$ python -q
>>> import numpy as np
>>> np.set_printoptions(suppress=True, linewidth=120)
>>> rnd = lambda a: np.round(a, 2) + 0
>>> arr = np.diag(10 * np.array([0, 0, -2, -2, 1, -1])) + np.array([[-1, -9, 4, 5, 9, 5],
...     [4, -4, -4, -3, -9, -2],
...     [0, -3, -1, -9, -9, -6],
...     [7, 9, -4, 4, 3, 8],
...     [6, 9, -7, -6, -6, 1],
...     [-5, -8, -1, 9, 2, -8]])
>>> print(arr)
[[ -1  -9   4   5   9   5]
 [  4  -4  -4  -3  -9  -2]
 [  0  -3 -21  -9  -9  -6]
 [  7   9  -4 -16   3   8]
 [  6   9  -7  -6   4   1]
 [ -5  -8  -1   9   2 -18]]
>>> rng = np.random.default_rng(217)
>>> lab = rng.permutation(6)
>>> print(lab)
[4 2 5 3 1 0]
>>> A2 = arr[lab][:, lab]
>>> print(rnd(np.sort(np.abs(np.linalg.eigvals(A2)))))
[ 6.4   9.18  9.76  9.76 25.21 25.21]
>>> print(np.allclose(A2, arr))
False
>>> print(np.allclose(arr, arr.T))
False
>>> print((arr + arr.T) / 2)
[[ -1.   -2.5   2.    6.    7.5   0. ]
 [ -2.5  -4.   -3.5   3.    0.   -5. ]
 [  2.   -3.5 -21.   -6.5  -8.   -3.5]
 [  6.    3.   -6.5 -16.   -1.5   8.5]
 [  7.5   0.   -8.   -1.5   4.    1.5]
 [  0.   -5.   -3.5   8.5   1.5 -18. ]]
>>> A2 = np.linalg.inv(arr)
>>> print(rnd(A2))
[[ 0.04  0.14 -0.05 -0.02  0.11  0.01]
 [-0.06 -0.05 -0.01 -0.03  0.04 -0.02]
 [-0.02  0.02 -0.05  0.05 -0.06  0.03]
 [ 0.01  0.01 -0.01 -0.12  0.09 -0.04]
 [ 0.04 -0.04  0.    0.03  0.03  0.03]
 [ 0.03 -0.02  0.02 -0.04  0.   -0.07]]
>>> print(np.allclose(A2, arr.T))
False
>>> print(rnd(np.linalg.det(arr) * np.linalg.det(A2)))
1.0
>>> print(rnd(arr @ A2))
[[1. 0. 0. 0. 0. 0.]
 [0. 1. 0. 0. 0. 0.]
 [0. 0. 1. 0. 0. 0.]
 [0. 0. 0. 1. 0. 0.]
 [0. 0. 0. 0. 1. 0.]
 [0. 0. 0. 0. 0. 1.]]
>>> print(rnd(np.linalg.inv(A2)))
[[ -1.  -9.   4.   5.   9.   5.]
 [  4.  -4.  -4.  -3.  -9.  -2.]
 [  0.  -3. -21.  -9.  -9.  -6.]
 [  7.   9.  -4. -16.   3.   8.]
 [  6.   9.  -7.  -6.   4.   1.]
 [ -5.  -8.  -1.   9.   2. -18.]]
>>> print(rnd(np.linalg.cond(arr)))
7.36
>>> A2 = arr + rng.integers(-2, 3, (6, 2)) @ rng.integers(-2, 3, (2, 6))
>>> print(A2)
[[ -7 -13   4   7  14   3]
 [  6  -2  -6  -1 -10  -2]
 [ -6  -8 -18 -11  -5  -7]
 [  7   8  -1 -20   2   9]
 [  6   8  -4 -10   3   2]
 [ -9 -12   3   5   4 -18]]
>>> print(rnd(np.linalg.svd(A2 - arr, compute_uv=False)))
[15.15  9.35  0.    0.    0.    0.  ]
>>> print(np.linalg.matrix_rank(A2 - arr, tol=1e-8))
2
>>> print(np.abs(A2 - arr).sum(axis=1))
[19  9 21 10 10 18]
>>> F = np.abs(np.array([[1, 3, -1, -3], [3, 2, 2, 2], [1, 0, -1, 2], [-2, -1, 3, -2]])) + np.eye(4)
>>> F = F / F.sum(axis=1, keepdims=True)
>>> print(rnd(F))
[[0.22 0.33 0.11 0.33]
 [0.3  0.3  0.2  0.2 ]
 [0.2  0.   0.4  0.4 ]
 [0.22 0.11 0.33 0.33]]
>>> r0 = np.array([-2, -2, 1, -5])
>>> A2 = F + np.outer(r0, np.eye(4)[3])
>>> print(np.linalg.matrix_rank(np.linalg.inv(A2) - np.linalg.inv(F), tol=1e-8))
1
>>> print(np.linalg.matrix_rank(A2 - F))
1
>>> print(rnd(np.linalg.det(A2) / np.linalg.det(F)), rnd(1 + np.linalg.solve(F, r0)[3]))
69.5 69.5
>>> print(rnd(A2))
[[ 0.22  0.33  0.11 -1.67]
 [ 0.3   0.3   0.2  -1.8 ]
 [ 0.2   0.    0.4   1.4 ]
 [ 0.22  0.11  0.33 -4.67]]
>>> t = rng.uniform(0, 2 * np.pi, 26)
>>> O, _ = np.linalg.qr(np.array([[-0.8, 1.7],
...     [-0.9, 1.2],
...     [1.6, -0.7],
...     [-0.5, -1.7],
...     [-0.2, 1.1],
...     [0.9, 0.1],
...     [-0.7, 0.6]]))
>>> X = 3 * np.c_[np.cos(t), np.sin(t)] @ O.T
>>> print(rnd(X))
[[ 0.99  0.37  0.86 -2.29  0.96  1.   -0.07]
 [ 1.64  1.12 -0.51 -1.81  1.1   0.22  0.53]
 [-1.22 -1.25  1.96 -0.26 -0.43  1.01 -0.91]
 [-1.68 -1.33  1.25  1.11 -0.95  0.32 -0.78]
 [ 1.62  1.36 -1.5  -0.77  0.84 -0.52  0.84]
 [-1.69 -1.24  0.86  1.53 -1.06  0.02 -0.65]
 [ 1.06  1.17 -2.02  0.55  0.29 -1.12  0.89]
 [ 0.97  1.11 -2.04  0.71  0.22 -1.16  0.88]
 [-1.41 -1.32  1.83  0.13 -0.6   0.85 -0.91]
 [ 1.66  1.35 -1.34 -0.99  0.91 -0.39  0.8 ]
 [ 1.7   1.28 -1.03 -1.36  1.02 -0.14  0.71]
 [-0.85 -0.23 -1.04  2.27 -0.9  -1.08  0.16]
 [-1.69 -1.32  1.2   1.17 -0.97  0.28 -0.76]
 [ 1.56  0.99 -0.22 -1.99  1.11  0.41  0.41]
 [ 0.74  0.14  1.16 -2.24  0.85  1.14 -0.22]
 [ 1.48  1.35 -1.75 -0.31  0.67 -0.76  0.9 ]
 [-0.75 -0.99  2.04 -1.02 -0.05  1.25 -0.83]
 [ 1.66  1.15 -0.61 -1.74  1.09  0.15  0.56]
 [-1.52 -0.94  0.12  2.05 -1.11 -0.47 -0.37]
 [ 0.93  0.31  0.94 -2.28  0.93  1.04 -0.11]
 [ 1.6   1.36 -1.55 -0.68  0.81 -0.57  0.86]
 [ 1.61  1.06 -0.37 -1.9   1.11  0.31  0.47]
 [ 1.31  0.68  0.36 -2.23  1.07  0.75  0.16]
 [-0.86 -1.05  2.04 -0.87 -0.13  1.21 -0.86]
 [-0.87 -1.06  2.04 -0.86 -0.14  1.21 -0.86]
 [-0.78 -1.01  2.04 -0.98 -0.08  1.24 -0.84]]
>>> O, V = np.linalg.qr(arr[:, :2])[0], np.linalg.qr(arr[:, 2:])[0]
>>> sv = np.linalg.svd(O.T @ V, compute_uv=False)
>>> print(rnd(np.linalg.norm(O @ O.T - V @ V.T, 2)))
1.0
>>> print((sv > 0.9).sum())
1
>>> print(rnd(np.degrees(np.arccos(sv.clip(0, 1)))))
[25.16 70.09]
